In [1]: import numpy as np

In [2]: np.set_printoptions(suppress=True, linewidth=100)

In [3]: M = np.load("block11.npy")

In [4]: M
Out[4]: 
array([[ -0.471,   0.899,  -1.078],
       [ -0.157,  -7.596,  -0.269],
       [ -0.316,   1.151,  -2.085],
       [  0.039, -13.53 ,   2.714],
       [ -0.021,   7.756,   0.778],
       [  0.013,  -0.158,  -0.517],
       [  0.116,  12.714,   0.233],
       [ -0.091,  25.58 ,   0.171],
       [  0.493,  11.72 ,  -1.657],
       [ -0.149,  12.808,   0.472],
       [  0.448,   3.194,   1.996],
       [ -0.19 ,   7.925,   0.987],
       [ -0.548,   5.268,   1.954],
       [  0.405,  13.014,  -2.062]])

In [5]: # column 1 dominates

In [6]: Xs = (M - M.mean(axis=0)) / M.std(axis=0)

In [7]: print(np.argwhere(np.abs(Xs) > 2))
[[3 1]
 [7 1]]

In [8]: print(Xs.std(axis=0))
[1. 1. 1.]

In [9]: b = np.linalg.lstsq(np.delete(Xs, 1, axis=1), Xs[:, 1])[0]

In [10]: print(b.round(3))
[ 0.158 -0.242]

In [11]: np.abs(b).argmax()
Out[11]: np.int64(1)

In [12]: def softmax(z):
    ...:     e = np.exp(z - z.max(axis=-1, keepdims=True))
    ...:     return e / e.sum(axis=-1, keepdims=True)
    ...: 

In [13]: np.round(softmax(M[0]), 3)
Out[13]: array([0.182, 0.718, 0.099])

In [14]: np.round(softmax(M).sum(axis=1), 3)
Out[14]: array([1., 1., 1., 1., 1., 1., 1., 1., 1., 1., 1., 1., 1., 1.])

In [15]: np.round(softmax(10 * M[0]), 3) + 0
Out[15]: array([0., 1., 0.])

In [16]: S = M @ M.T / np.sqrt(3)

In [17]: softmax(S).round(6).argmax(axis=1)
Out[17]: array([7, 3, 7, 3, 7, 1, 7, 7, 7, 7, 7, 7, 7, 7])

In [18]: np.round(softmax(S)[0] @ M, 3)
Out[18]: array([-0.087, 25.457,  0.156])

In [19]: Xs = M - M.mean(axis=0)

In [20]: vecs = np.linalg.svd(Xs)[2][:1]

In [21]: A2 = Xs - Xs @ vecs.T @ vecs

In [22]: np.round(A2.std(axis=0), 3)
Out[22]: array([0.302, 0.059, 1.404])

In [23]: np.round((Xs @ vecs.T).std(axis=0), 3)
Out[23]: array([9.362])

In [24]: np.linalg.norm(A2, axis=1).round(6).argmax()
Out[24]: np.int64(2)

In [25]: print(np.round(np.diag(vecs.T @ vecs), 3) + 0)
[0.    0.998 0.002]

In [26]: dist = np.linalg.norm(M[:, None] - M[None], axis=-1)

In [27]: dist.mean(axis=1).argmax()
Out[27]: np.int64(7)

In [28]: np.flatnonzero(dist[4] < dist.mean() / 2)
Out[28]: array([ 4,  6,  8,  9, 10, 11, 12])

In [29]: dist[4].round(6).argsort(kind="stable")[:4]
Out[29]: array([ 4, 11, 12,  8])

In [30]: rng = np.random.default_rng(4674)

In [31]: A2 = M + rng.integers(-2, 3, (14, 1)) @ rng.integers(-2, 3, (1, 3))

In [32]: A2.round(3)
Out[32]: 
array([[ -4.471,   4.899,  -1.078],
       [  3.843, -11.596,  -0.269],
       [  3.684,  -2.849,  -2.085],
       [  4.039, -17.53 ,   2.714],
       [  1.979,   5.756,   0.778],
       [  4.013,  -4.158,  -0.517],
       [  0.116,  12.714,   0.233],
       [  3.909,  21.58 ,   0.171],
       [ -3.507,  15.72 ,  -1.657],
       [  3.851,   8.808,   0.472],
       [ -1.552,   5.194,   1.996],
       [ -0.19 ,   7.925,   0.987],
       [  3.452,   1.268,   1.954],
       [ -1.595,  15.014,  -2.062]])

In [33]: np.linalg.matrix_rank(A2 - M, tol=1e-8)
Out[33]: np.int64(1)

In [34]: np.round(np.abs(A2 - M).sum(axis=1), 3)
Out[34]: array([8., 8., 8., 8., 4., 8., 0., 8., 8., 8., 4., 0., 8., 4.])

In [35]: np.round(np.linalg.svd(A2 - M, compute_uv=False), 3) + 0
Out[35]: array([17.664,  0.   ,  0.   ])

In [36]: m1 = np.loadtxt("mat.csv", delimiter=",")

In [37]: m1
Out[37]: 
array([[ 1.,  1., -1., -1., -1., -1.,  1.,  1.],
       [ 1., -1.,  1., -1.,  1., -1.,  1., -1.]])

In [38]: A2 = m1 + rng.integers(-2, 3, (2, 1)) @ rng.integers(-2, 3, (1, 8))

In [39]: print(A2)
[[ 5. -1. -1. -3. -1.  3.  1.  3.]
 [ 3. -2.  1. -2.  1.  1.  1.  0.]]

In [40]: print(np.linalg.matrix_rank(A2 - m1, tol=1e-8))
1

In [41]: np.round(np.linalg.svd(A2 - m1, compute_uv=False), 3) + 0
Out[41]: array([7.416, 0.   ])

In [42]: np.abs(A2 - m1).sum(axis=1)
Out[42]: array([14.,  7.])

In [43]: U, sigma, vt = np.linalg.svd(A2, full_matrices=False)

In [44]: print(np.allclose(U * sigma @ vt, A2))
True

In [45]: np.round(vt @ vt.T, 3) + 0
Out[45]: 
array([[1., 0.],
       [0., 1.]])

In [46]: np.round(np.abs(vt[0]), 3)
Out[46]: array([0.701, 0.218, 0.051, 0.431, 0.051, 0.376, 0.162, 0.32 ])

In [47]: print((sigma > 1e-8).sum())
2

In [48]: np.abs(U[:, 0]).round(6).argmax()
Out[48]: np.int64(0)

In [49]: np.round(np.cumsum(sigma ** 2) / np.sum(sigma ** 2), 3)
Out[49]: array([0.896, 1.   ])

In [50]: np.round(U.T @ A2 @ vt.T, 3) + 0
Out[50]: 
array([[8.308, 0.   ],
       [0.   , 2.826]])

In [51]: x0 = np.array([0, 1, 0, 2, 0, 2, 0, 2])

In [52]: m1 @ np.eye(8)[1]
Out[52]: array([ 1., -1.])

In [53]: m1 * x0
Out[53]: 
array([[ 0.,  1., -0., -2., -0., -2.,  0.,  2.],
       [ 0., -1.,  0., -2.,  0., -2.,  0., -2.]])

In [54]: x0 @ m1
ValueError: matmul: Input operand 1 has a mismatch in its core dimension 0, with gufunc signature (n?,k),(k,m?)->(n?,m?) (size 2 is different from 8)


In [55]: np.round(softmax(10 * m1[1]), 3) + 0
Out[55]: array([0.25, 0.  , 0.25, 0.  , 0.25, 0.  , 0.25, 0.  ])

In [56]: np.round(softmax(m1[1] + -3), 3)
Out[56]: array([0.22, 0.03, 0.22, 0.03, 0.22, 0.03, 0.22, 0.03])

In [57]: np.round(softmax(m1[1]), 3)
Out[57]: array([0.22, 0.03, 0.22, 0.03, 0.22, 0.03, 0.22, 0.03])

In [58]: S = m1 @ m1.T / np.sqrt(8)

In [59]: np.round(softmax(S)[1] @ m1, 3)
Out[59]: array([ 1.   , -0.888,  0.888, -1.   ,  0.888, -1.   ,  1.   , -0.888])

In [60]: print(softmax(S).round(6).argmax(axis=1))
[0 1]

In [61]: J = np.load("test1.npy")

In [62]: J
Out[62]: 
array([[ -1,   5,  -5,   0,   0,   0],
       [ -5,   2,   2,   0,   0,   0],
       [ -3,  -3,   4,   0,   0,   0],
       [ -2,  10, -10,  -1,   5,  -5],
       [-10,   4,   4,  -5,   2,   2],
       [ -6,  -6,   8,  -3,  -3,   4]])

In [63]: blk = np.stack([J, -3 * J, J[::-1]])

In [64]: np.linalg.matrix_rank(blk.reshape(3, -1))
Out[64]: np.int64(2)

In [65]: blk.sum(axis=0)
Out[65]: 
array([[ -4, -16,  18,  -3,  -3,   4],
       [  0,   0,   0,  -5,   2,   2],
       [  4,  16, -18,  -1,   5,  -5],
       [  1, -23,  24,   2, -10,  10],
       [ 15,  -6,  -6,  10,  -4,  -4],
       [ 11,  17, -21,   6,   6,  -8]])

In [66]: print(blk.shape)
(3, 6, 6)

In [67]: np.count_nonzero(J)
Out[67]: np.int64(27)

In [68]: np.round(np.linalg.svd(J, compute_uv=False), 3)
Out[68]: array([21.136, 15.38 ,  3.626,  2.639,  2.121,  0.364])

In [69]: print(np.unravel_index(np.abs(J).argmax(), J.shape))
(np.int64(3), np.int64(1))

In [70]: np.diff(J, axis=0)
Out[70]: 
array([[ -4,  -3,   7,   0,   0,   0],
       [  2,  -5,   2,   0,   0,   0],
       [  1,  13, -14,  -1,   5,  -5],
       [ -8,  -6,  14,  -4,  -3,   7],
       [  4, -10,   4,   2,  -5,   2]])

In [71]: np.linalg.rank(J)
AttributeError: module 'numpy.linalg' has no attribute 'rank'


In [72]: print(J.shape)
(6, 6)

In [73]: np.linalg.matrix_rank(J)
Out[73]: np.int64(6)

In [74]: (J - J.T) / 2
Out[74]: 
array([[ 0. ,  5. , -1. ,  1. ,  5. ,  3. ],
       [-5. ,  0. ,  2.5, -5. , -2. ,  3. ],
       [ 1. , -2.5,  0. ,  5. , -2. , -4. ],
       [-1. ,  5. , -5. ,  0. ,  5. , -1. ],
       [-5. ,  2. ,  2. , -5. ,  0. ,  2.5],
       [-3. , -3. ,  4. ,  1. , -2.5,  0. ]])

In [75]: np.linalg.determinant(J)
AttributeError: module 'numpy.linalg' has no attribute 'determinant'


In [76]: np.allclose(J, J.T)
Out[76]: False

In [77]: print(round(float(np.abs(np.linalg.eigvals(J)).max()), 3))
5.404

In [78]: u = np.array([0, 1, 3, 2, 1, 0])

In [79]: A2 = J + np.outer(u, np.eye(6)[3])

In [80]: A2
Out[80]: 
array([[ -1.,   5.,  -5.,   0.,   0.,   0.],
       [ -5.,   2.,   2.,   1.,   0.,   0.],
       [ -3.,  -3.,   4.,   3.,   0.,   0.],
       [ -2.,  10., -10.,   1.,   5.,  -5.],
       [-10.,   4.,   4.,  -4.,   2.,   2.],
       [ -6.,  -6.,   8.,  -3.,  -3.,   4.]])

In [81]: np.linalg.matrix_rank(np.linalg.inv(A2) - np.linalg.inv(J), tol=1e-8)
Out[81]: np.int64(1)

In [82]: W = np.array([[2, 1, 1], [2, 0, 2], [0, 2, 3], [3, 2, 1], [1, 2, 3], [2, 0, 1]])

In [83]: b = np.array([-1, 2, -2])

In [84]: act = np.maximum(J @ W + b, 0)

In [85]: (act > 0).astype(int)
Out[85]: 
array([[1, 0, 0],
       [0, 1, 1],
       [0, 1, 1],
       [1, 0, 0],
       [0, 0, 1],
       [0, 0, 0]])

In [86]: Z = np.array([[1, 9, 8], [5, 3, 4], [8, 0, 4]])

In [87]: print((act @ Z).round(6).argmax(axis=1))
[1 0 0 1 0 0]

In [88]: feats = np.load("case8.npy")

In [89]: feats
Out[89]: 
array([[ 0.84, -0.49, -0.07],
       [ 1.44, -0.85, -0.85],
       [-0.58,  0.36,  1.63]])

In [90]: # rank 2

In [91]: np.linalg.lstsq(feats[:-1].T, feats[-1])[2]
Out[91]: np.int32(2)

In [92]: U, sigma, vt = np.linalg.svd(feats)

In [93]: vecs = vt[:(sigma > 1e-8).sum()]

In [94]: x0 = feats[0] + -2 * feats[1] + rng.integers(2) * np.eye(3)[1]

In [95]: x0
Out[95]: array([-2.04,  1.21,  1.63])

In [96]: round(float(np.linalg.norm(x0 - vecs.T @ vecs @ x0)), 3)
Out[96]: 0.0

In [97]: np.round(np.diag(vecs.T @ vecs), 3)
Out[97]: array([0.747, 0.253, 1.   ])

In [98]: np.allclose(vecs.T @ vecs @ x0, x0)
Out[98]: True

In [99]: rank = np.linalg.matrix_rank(feats)

In [100]: rank
Out[100]: np.int64(2)

In [101]: N = np.linalg.svd(feats)[2][rank:].T

In [102]: print(np.round(N[:, 0] / N[np.abs(N[:, 0]).round(6).argmax(), 0], 3))
[ 0.582  1.    -0.014]

In [103]: print(np.allclose(feats @ N, 0))
True

In [104]: np.linalg.cond(feats) > 100
Out[104]: np.True_

In [105]: print(np.linalg.matrix_rank(feats, rtol=0.1))
2

In [106]: data = np.load("layer5.npy")

In [107]: print(data)
[[ 0.  0.  2. -2.  1. -1. -2.]
 [ 0.  0. -1.  0. -1. -2.  1.]
 [ 2. -1.  0.  0.  0.  0.  0.]
 [-2.  0.  0.  0.  0.  0.  0.]
 [ 1. -1.  0.  0.  0.  0.  0.]
 [-1. -2.  0.  0.  0.  0.  0.]
 [-2.  1.  0.  0.  0.  0.  0.]]

In [108]: U, sigma, vt = np.linalg.svd(data)

In [109]: vecs = vt[:(sigma > 1e-8).sum()]

In [110]: x0 = data[6] + 3 * data[3] + rng.integers(2) * np.eye(7)[0]

In [111]: x0
Out[111]: array([-7.,  1.,  0.,  0.,  0.,  0.,  0.])

In [112]: np.round(vecs.T @ vecs, 3) + 0
Out[112]: 
array([[ 1.   ,  0.   ,  0.   ,  0.   ,  0.   ,  0.   ,  0.   ],
       [ 0.   ,  1.   ,  0.   ,  0.   ,  0.   ,  0.   ,  0.   ],
       [ 0.   ,  0.   ,  0.337, -0.247,  0.213,  0.056, -0.337],
       [ 0.   ,  0.   , -0.247,  0.315, -0.09 ,  0.292,  0.247],
       [ 0.   ,  0.   ,  0.213, -0.09 ,  0.169,  0.202, -0.213],
       [ 0.   ,  0.   ,  0.056,  0.292,  0.202,  0.843, -0.056],
       [ 0.   ,  0.   , -0.337,  0.247, -0.213, -0.056,  0.337]])
